$ python3 -q
>>> import numpy as np
>>> np.set_printoptions(suppress=True, linewidth=160)
>>> tidy = lambda a: np.round(a, 1) + 0
>>> E = np.load("layer13.npy")
>>> E
array([[0, 0, 1, 0, 1, 1, 1, 0],
       [0, 0, 0, 0, 0, 0, 0, 0],
       [1, 0, 0, 0, 1, 1, 0, 0],
       [0, 0, 0, 0, 0, 0, 0, 0],
       [1, 0, 1, 0, 0, 1, 1, 0],
       [1, 0, 1, 0, 1, 0, 1, 0],
       [1, 0, 0, 0, 1, 1, 0, 0],
       [0, 0, 0, 0, 0, 0, 0, 0]])
>>> # equal to its transpose
>>> np.linalg.cond(E) > 100
np.True_
>>> np.linalg.matrix_rank(E, rtol=0.1)
np.int64(4)
>>> M2 = np.array([[2, 0], [0, 1]])
>>> arr = np.tile(M2, (2, 2))
>>> arr
array([[2, 0, 2, 0],
       [0, 1, 0, 1],
       [2, 0, 2, 0],
       [0, 1, 0, 1]])
>>> M2 = np.array([[4, -5, -8], [2, 1, 1]])
>>> Z = np.kron(M2, arr)
>>> tidy(np.linalg.norm(Z, 2)), tidy(np.linalg.norm(M2, 2) * np.linalg.norm(arr, 2))
(np.float64(41.0), np.float64(41.0))
>>> Z
array([[  8,   0,   8,   0, -10,   0, -10,   0, -16,   0, -16,   0],
       [  0,   4,   0,   4,   0,  -5,   0,  -5,   0,  -8,   0,  -8],
       [  8,   0,   8,   0, -10,   0, -10,   0, -16,   0, -16,   0],
       [  0,   4,   0,   4,   0,  -5,   0,  -5,   0,  -8,   0,  -8],
       [  4,   0,   4,   0,   2,   0,   2,   0,   2,   0,   2,   0],
       [  0,   2,   0,   2,   0,   1,   0,   1,   0,   1,   0,   1],
       [  4,   0,   4,   0,   2,   0,   2,   0,   2,   0,   2,   0],
       [  0,   2,   0,   2,   0,   1,   0,   1,   0,   1,   0,   1]])
>>> x = np.array([1, 1, 3, 2])
>>> (arr * x).sum(axis=1)
array([8, 3, 8, 3])
>>> arr @ np.eye(4)[3]
array([0., 1., 0., 1.])
>>> np.linalg.norm(arr @ x) <= np.linalg.norm(arr, 2) * np.linalg.norm(x) + 1e-9
np.True_
>>> np.sign((arr @ x).round(6))
array([1, 1, 1, 1])
>>> (arr @ x).argmax()
np.int64(0)
>>> np.einsum("ij,j->i", arr, x)
array([8, 3, 8, 3])
